>>> import numpy as np
>>> np.set_printoptions(precision=2, suppress=True, linewidth=120, sign=" ")
>>> rnd = lambda a: np.round(a, 2) + 0
>>> M = np.load("data.npy")
>>> M
array([[-1., -3.,  2.],
       [ 2., -3., -4.],
       [ 0.,  0.,  1.]])
>>> left, sig, Vt = np.linalg.svd(M, full_matrices=False)
>>> print(rnd(np.sqrt((sig ** 2).sum())), rnd(np.linalg.norm(M)))
6.63 6.63
>>> np.allclose(left * sig @ Vt, M)
True
>>> def softmax(z):
...     e = np.exp(z - z.max(axis=-1, keepdims=True))
...     return e / e.sum(axis=-1, keepdims=True)
... 
>>> rnd(softmax(M[2] + 3))
array([ 0.21,  0.21,  0.58])
>>> rnd(softmax(M).sum(axis=1))
array([ 1.,  1.,  1.])
>>> scores = M @ M.T / np.sqrt(3)
>>> softmax(scores).round(6).argmax(axis=1)
array([ 0,  1,  0])
>>> feats = np.load("case14.npy")
>>> feats
array([[ 5.,  1.,  0., -1.],
       [-6.,  1., -2.,  0.],
       [ 9.,  3.,  8.,  3.],
       [-6., -3., -2.,  4.]])
>>> vals, V = np.linalg.eig(feats)
>>> print(rnd(np.sort(np.linalg.eigvals(np.linalg.inv(feats)))))
[ 0.2   0.2   0.25  0.25]
>>> rnd(np.sort(np.linalg.eigvals(feats.T)))
array([ 4.,  4.,  5.,  5.])
>>> f = np.array([2, 1, 3, 1])
>>> M2 = feats + np.outer(f, np.eye(4)[0])
>>> np.linalg.matrix_rank(np.linalg.inv(M2) - np.linalg.inv(feats), tol=1e-8)
np.int64(1)
>>> M2
array([[ 7.,  1.,  0., -1.],
       [-5.,  1., -2.,  0.],
       [12.,  3.,  8.,  3.],
       [-5., -3., -2.,  4.]])
>>> W1 = np.array([[1, 3, 1, 3, 1], [1, 3, 0, 0, 2], [3, 3, 1, 0, 0], [3, 0, 3, 3, 1]])
>>> b = np.array([-2, 1, 1, 0, 1])
>>> H = np.maximum(M2 @ W1 + b, 0)
>>> (H > 0).astype(int)
array([[ 1,  1,  1,  1,  1],
       [ 0,  0,  0,  0,  0],
       [ 1,  1,  1,  1,  1],
       [ 0,  0,  1,  0,  0]])
>>> np.linalg.matrix_rank(H)
np.int64(3)
>>> C = np.array([[-2, 2], [0, -3], [-3, 3], [-1, -2], [-1, -3]])
>>> W1 @ C
array([[ -9, -13],
       [ -4, -13],
       [ -9,   0],
       [-19,   6]])
>>> (H @ C).round(6).argmax(axis=1)
array([ 0,  0,  1,  1])
>>> print(H @ C)
[[ -48. -117.]
 [   0.    0.]
 [-249. -184.]
 [ -18.   18.]]
>>> feats @ feats
array([[ 25.,   9.,   0.,  -9.],
       [-54., -11., -18.,   0.],
       [ 81.,  27.,  52.,  27.],
       [-54., -27., -18.,  16.]])
>>> np.allclose(feats, feats.T)
False
>>> rnd(np.abs(np.linalg.eigvals(feats)).max())
np.float64(5.0)
>>> M2 = np.linalg.inv(feats)
>>> (np.abs(M2) > 1e-9).astype(int)
array([[ 1,  1,  0,  1],
       [ 1,  1,  1,  0],
       [ 1,  1,  1,  1],
       [ 1,  1,  1,  1]])
>>> rnd(np.linalg.cond(feats))
np.float64(12.34)
>>> rnd(np.linalg.slogdet(feats)[0])
np.float64(1.0)
>>> rnd(np.linalg.det(feats) * np.linalg.det(M2))
np.float64(1.0)
>>> print(rnd(M2))
[[ 0.2  -0.05  0.    0.05]
 [ 0.3   0.4   0.1   0.  ]
 [-0.45 -0.15  0.05 -0.15]
 [ 0.3   0.15  0.1   0.25]]
>>> J = np.load("arr.npy")
>>> J
array([[ 0.1, -0.4,  0.2, -1.7,  0.8,  0.7],
       [ 0. , -1. , -1.6, -0.4,  0.3,  2.2],
       [ 0.9, -1.2,  1.7, -0.2, -0.7,  1.8],
       [-1.1, -0.6, -0.8, -0.5, -0.6,  0.8],
       [-1.7, -1. , -1.1,  0.2, -0.1, -1.5],
       [ 2.2,  1.3, -0.8,  1.2, -0.3, -1.5],
       [ 1.1, -0.6, -0.9, -1.4, -0.8, -0.7],
       [-2. , -0.3, -0.1,  0.2,  0.2,  0.6],
       [ 0.3, -1.1, -1.4,  0.6,  0.8, -0.2],
       [-0.2, -1.6,  1.4,  1.4,  1. ,  1.1],
       [ 0.2,  0.8,  0.6,  1.1,  1.4,  1.4],
       [-0.1, -0.6,  0.3, -2.2,  0.4,  1.1],
       [-5.1, -0.6, -1.2, -7.5, -1.5, -0.3],
       [-2.4,  0.4,  1.6, -0.7, -0.3,  0.3],
       [ 0.4,  0.8, -0.4,  1. ,  0.7,  0.6],
       [-0.8,  1.2, -0.3,  1.6, -0.9, -0.9],
       [ 0.6,  1.3,  0.6,  0.7, -0.2, -0.8],
       [ 0.7, -1.4, -1.3, -1.4,  0.1,  0.2],
       [ 0.8,  1. ,  1.4,  0.6,  1.6, -1.2],
       [ 0. ,  2. ,  0.1,  0. , -1.5,  1.2]])
>>> left, sig, Vt = np.linalg.svd(J, full_matrices=False)
>>> rnd(left.T @ J @ Vt.T)
array([[ 10.65,   0.  ,   0.  ,   0.  ,   0.  ,   0.  ],
       [  0.  ,   5.52,   0.  ,   0.  ,   0.  ,   0.  ],
       [  0.  ,   0.  ,   5.09,   0.  ,   0.  ,   0.  ],
       [  0.  ,   0.  ,   0.  ,   4.26,   0.  ,   0.  ],
       [  0.  ,   0.  ,   0.  ,   0.  ,   3.69,   0.  ],
       [  0.  ,   0.  ,   0.  ,   0.  ,   0.  ,   2.85]])
>>> print(left.shape, sig.shape, Vt.shape)
(20, 6) (6,) (6, 6)
>>> (sig > 1e-8).sum()
np.int64(6)
>>> print(rnd(Vt @ Vt.T))
[[ 1.  0.  0.  0.  0.  0.]
 [ 0.  1.  0.  0.  0.  0.]
 [ 0.  0.  1.  0.  0.  0.]
 [ 0.  0.  0.  1.  0.  0.]
 [ 0.  0.  0.  0.  1.  0.]
 [ 0.  0.  0.  0.  0.  1.]]
>>> X = np.load("dump.npy")
>>> X
array([[ 1,  0,  0,  1, -2],
       [ 0,  1,  0,  0,  0],
       [-2,  0,  2,  0,  0],
       [-1,  0,  1,  0,  1],
       [-2,  0,  0, -2, -2]])
>>> # null space of dimension 1
>>> left, sig, Vt = np.linalg.svd(X, full_matrices=False)
>>> rnd(np.sqrt((sig ** 2).sum())), rnd(np.linalg.norm(X))
(np.float64(5.48), np.float64(5.48))
>>> left.shape, sig.shape, Vt.shape
((5, 5), (5,), (5, 5))
>>> rnd(np.cumsum(sig ** 2) / np.sum(sig ** 2))
array([ 0.51,  0.83,  0.97,  1.  ,  1.  ])
>>> rnd(Vt @ Vt.T)
array([[ 1.,  0.,  0.,  0.,  0.],
       [ 0.,  1.,  0.,  0.,  0.],
       [ 0.,  0.,  1.,  0.,  0.],
       [ 0.,  0.,  0.,  1.,  0.],
       [ 0.,  0.,  0.,  0.,  1.]])
>>> rng = np.random.default_rng(85041)
>>> z = rng.permutation(5)
>>> z
array([ 1,  2,  0,  3,  4])
>>> M2 = X[z][:, z]
>>> print(np.trace(M2))
2
>>> print(rnd(np.linalg.det(M2)), rnd(np.linalg.det(X[z])))
0.0 0.0
>>> print(M2)
[[ 1  0  0  0  0]
 [ 0  2 -2  0  0]
 [ 0  0  1  1 -2]
 [ 0  1 -1  0  1]
 [ 0  0 -2 -2 -2]]
>>> left, sig, Vt = np.linalg.svd(M2)
>>> V = Vt[:(sig > 1e-8).sum()]
>>> x0 = M2[3] + -1 * M2[1] + rng.integers(2) * np.eye(5)[1]
>>> x0
array([ 0., -1.,  1.,  0.,  1.])
>>> print(np.allclose(V.T @ V @ x0, x0))
True
>>> rnd(V.T @ V)
array([[ 1.  ,  0.  ,  0.  ,  0.  ,  0.  ],
       [ 0.  ,  0.67, -0.33,  0.33,  0.  ],
       [ 0.  , -0.33,  0.67,  0.33,  0.  ],
       [ 0.  ,  0.33,  0.33,  0.67,  0.  ],
       [ 0.  ,  0.  ,  0.  ,  0.  ,  1.  ]])
>>> rnd(np.diag(V.T @ V))
array([ 1.  ,  0.67,  0.67,  0.67,  1.  ])
>>> M2 = X / np.linalg.norm(X, axis=1, keepdims=True)
>>> G = M2 @ M2.T
>>> rnd(G)
array([[ 1.  ,  0.  , -0.29, -0.71,  0.  ],
       [ 0.  ,  1.  ,  0.  ,  0.  ,  0.  ],
       [-0.29,  0.  ,  1.  ,  0.82,  0.41],
       [-0.71,  0.  ,  0.82,  1.  ,  0.  ],
       [ 0.  ,  0.  ,  0.41,  0.  ,  1.  ]])
>>> np.argwhere(np.triu(np.abs(G) > 0.95, 1))
array([], shape=(0, 2), dtype=int64)
>>> print((np.abs(G) > 0.9).astype(int))
[[ 1  0  0  0  0]
 [ 0  1  0  0  0]
 [ 0  0  1  0  0]
 [ 0  0  0  1  0]
 [ 0  0  0  0  1]]
>>> (G - 2 * np.eye(5)).round(6).argmax(axis=1)
array([ 1,  0,  3,  2,  2])
>>> m1 = np.array([[0.5, 0.0, 0.5], [0.33, 0.67, 0.0], [0.0, 0.0, 1.0]])
>>> # rows sum to 1
>>> M2 = m1 / np.linalg.norm(m1, axis=1, keepdims=True)
>>> G = M2 @ M2.T
>>> rnd(np.degrees(np.arccos(np.clip(G[0, 1], -1, 1))))
np.float64(71.79)
>>> print(rnd(G[0]))
[ 1.    0.31  0.71]
>>> rnd(np.linalg.norm(M2, axis=1))
array([ 1.,  1.,  1.])
>>> m1.sum(axis=1)
array([ 1.,  1.,  1.])
>>> p = np.eye(3)[1]
>>> for _ in range(7):
...     p = p @ m1
...     print(p.round(2))
... 
[ 0.33  0.67  0.  ]
[ 0.39  0.45  0.16]
[ 0.34  0.3   0.36]
[ 0.27  0.2   0.53]
[ 0.2   0.14  0.66]
[ 0.15  0.09  0.76]
[ 0.1   0.06  0.84]
>>> th = np.radians(135)
>>> R = np.eye(3)
>>> R[2, 2] = R[0, 0] = np.cos(th)
>>> R[2, 0], R[0, 2] = -np.sin(th), np.sin(th)
>>> print(rnd(R))
[[-0.71  0.    0.71]
 [ 0.    1.    0.  ]
 [-0.71  0.   -0.71]]
>>> M2 = m1 @ R.T
>>> rnd(np.linalg.svd(m1, compute_uv=False)), rnd(np.linalg.svd(M2, compute_uv=False))
(array([ 1.15,  0.77,  0.38]), array([ 1.15,  0.77,  0.38]))
>>> print(rnd(M2))
[[ 0.    0.   -0.71]
 [-0.23  0.67 -0.23]
 [ 0.71  0.   -0.71]]
>>> np.allclose(np.linalg.norm(m1, axis=1), np.linalg.norm(M2, axis=1))
True
>>> np.count_nonzero(m1)
np.int64(5)
>>> rnd(np.diff(m1, axis=0))
array([[-0.17,  0.67, -0.5 ],
       [-0.33, -0.67,  1.  ]])
>>> np.linalg.matrix_rank(m1)
np.int64(3)
>>> m1.shape
(3, 3)
>>> m1.sum(axis=1)
array([ 1.,  1.,  1.])
>>> rnd(np.linalg.svd(m1, compute_uv=False))
array([ 1.15,  0.77,  0.38])
>>> K = np.load("w.npy")
>>> K
array([[ 39,   4, -22],
       [  4,  29,  -3],
       [-22,  -3,  53]])
>>> z = rng.permutation(3)
>>> print(z)
[ 2  0  1]
>>> M2 = K[z][:, z]
>>> print(rnd(np.linalg.det(M2)), rnd(np.linalg.det(K[z])))
45236.0 45236.0
>>> np.trace(M2)
np.int64(121)
>>> print(rnd(np.sort(np.abs(np.linalg.eigvals(M2)))))
[ 22.56  28.79  69.65]
>>> M2
array([[ 53, -22,  -3],
       [-22,  39,   4],
       [ -3,   4,  29]])
>>> print(np.allclose(M2, K))
False
>>> rnd(np.linalg.det(K.T))
np.float64(45236.0)
>>> rnd(np.linalg.det(K[::-1]))
np.float64(-45236.0)
>>> print(rnd(np.linalg.eigvals(K)))
[ 69.65  22.56  28.79]
>>> print(np.einsum("ij,ji->", K, K))
6189
>>> print(rnd(np.linalg.eigvals(K).sum().real))
121.0
>>> np.kron(np.eye(2, dtype=int), K)
array([[ 39,   4, -22,   0,   0,   0],
       [  4,  29,  -3,   0,   0,   0],
       [-22,  -3,  53,   0,   0,   0],
       [  0,   0,   0,  39,   4, -22],
       [  0,   0,   0,   4,  29,  -3],
       [  0,   0,   0, -22,  -3,  53]])
>>> rnd(np.linalg.det(m1[::-1]))
np.float64(-0.34)
>>> rnd(np.linalg.det(m1.T))
np.float64(0.34)
>>> rnd(np.linalg.eigvals(m1))
array([ 0.67,  0.5 ,  1.  ])
>>> np.kron(np.eye(2, dtype=int), m1)
array([[ 0.5 ,  0.  ,  0.5 ,  0.  ,  0.  ,  0.  ],
       [ 0.33,  0.67,  0.  ,  0.  ,  0.  ,  0.  ],
       [ 0.  ,  0.  ,  1.  ,  0.  ,  0.  ,  0.  ],
       [ 0.  ,  0.  ,  0.  ,  0.5 ,  0.  ,  0.5 ],
       [ 0.  ,  0.  ,  0.  ,  0.33,  0.67,  0.  ],
       [ 0.  ,  0.  ,  0.  ,  0.  ,  0.  ,  1.  ]])
>>> np.einsum("ii->", m1)
np.float64(2.17)
>>> rnd(np.linalg.det(2 * m1)), rnd(np.linalg.det(m1))
(np.float64(2.68), np.float64(0.34))
>>> rnd(np.linalg.eigvals(m1).sum().real)
np.float64(2.17)
>>> mat = np.array([[1, 0, 0, 0, 0, 0, 0],
...     [2, 1, 0, 0, 0, 0, 0],
...     [0, -2, 1, 0, 0, 0, 0],
...     [-2, 0, 3, 1, 0, 0, 0],
...     [-2, 2, -1, 0, 1, 0, 0],
...     [2, -1, 0, -1, 0, 1, 0],
...     [-1, 3, -2, 1, 1, 1, 1]])
>>> # triangular
>>> z = rng.permutation(7)
>>> M2 = mat[:, z] * rng.choice([-1, 1], 7)
>>> M2
array([[ 0,  0,  0, -1,  0,  0,  0],
       [ 0,  0,  1, -2,  0,  0,  0],
       [ 1,  0, -2,  0,  0,  0,  0],
       [ 3,  1,  0,  2,  0,  0,  0],
       [-1,  0,  2,  2,  1,  0,  0],
       [ 0, -1, -1, -2,  0,  1,  0],
       [-2,  1,  3,  1,  1,  1, -1]])
>>> left, _, Vt = np.linalg.svd(mat.T @ M2)
>>> rnd(left @ Vt)
array([[ 0.,  0.,  0., -1.,  0.,  0.,  0.],
       [ 0.,  0.,  1.,  0.,  0.,  0.,  0.],
       [ 1.,  0.,  0.,  0.,  0.,  0.,  0.],
       [ 0.,  1.,  0.,  0.,  0.,  0.,  0.],
       [ 0.,  0.,  0.,  0.,  1.,  0.,  0.],
       [ 0.,  0.,  0.,  0.,  0.,  1.,  0.],
       [ 0.,  0.,  0.,  0.,  0.,  0., -1.]])
>>> print(rnd(np.linalg.lstsq(mat, M2)[0]))
[[ 0.  0.  0. -1.  0.  0.  0.]
 [ 0.  0.  1.  0.  0.  0.  0.]
 [ 1.  0.  0.  0.  0.  0.  0.]
 [ 0.  1.  0.  0.  0.  0.  0.]
 [ 0.  0.  0.  0.  1.  0.  0.]
 [ 0.  0.  0.  0.  0.  1.  0.]
 [ 0.  0.  0.  0.  0.  0. -1.]]
>>> x0 = np.array([1, 2, 0, 2, 0, 1, 1])
>>> h = np.maximum(M2 @ x0, 0)
>>> print(M2.T @ h)
[21 11 10 26  5  2 -2]
>>> np.maximum(M2 @ (3 * x0), 0)
array([  0,   0,   3,  27,   9,   0,   6])
>>> np.flatnonzero(h > 1e-9)
array([ 2,  3,  4,  6])
>>> h
array([ 0,  0,  1,  9,  3,  0,  2])
>>> M2 = np.linalg.inv(mat)
>>> print(rnd(mat @ M2))
[[ 1.  0.  0.  0.  0.  0.  0.]
 [ 0.  1.  0.  0.  0.  0.  0.]
 [ 0.  0.  1.  0.  0.  0.  0.]
 [ 0.  0.  0.  1.  0.  0.  0.]
 [ 0.  0.  0.  0.  1.  0.  0.]
 [ 0.  0.  0.  0.  0.  1.  0.]
 [ 0.  0.  0.  0.  0.  0.  1.]]
>>> rnd(M2)
array([[  1.,   0.,   0.,   0.,   0.,   0.,   0.],
       [ -2.,   1.,   0.,   0.,   0.,   0.,   0.],
       [ -4.,   2.,   1.,   0.,   0.,   0.,   0.],
       [ 14.,  -6.,  -3.,   1.,   0.,   0.,   0.],
       [  2.,   0.,   1.,   0.,   1.,   0.,   0.],
       [ 10.,  -5.,  -3.,   1.,   0.,   1.,   0.],
       [-27.,  12.,   7.,  -2.,  -1.,  -1.,   1.]])
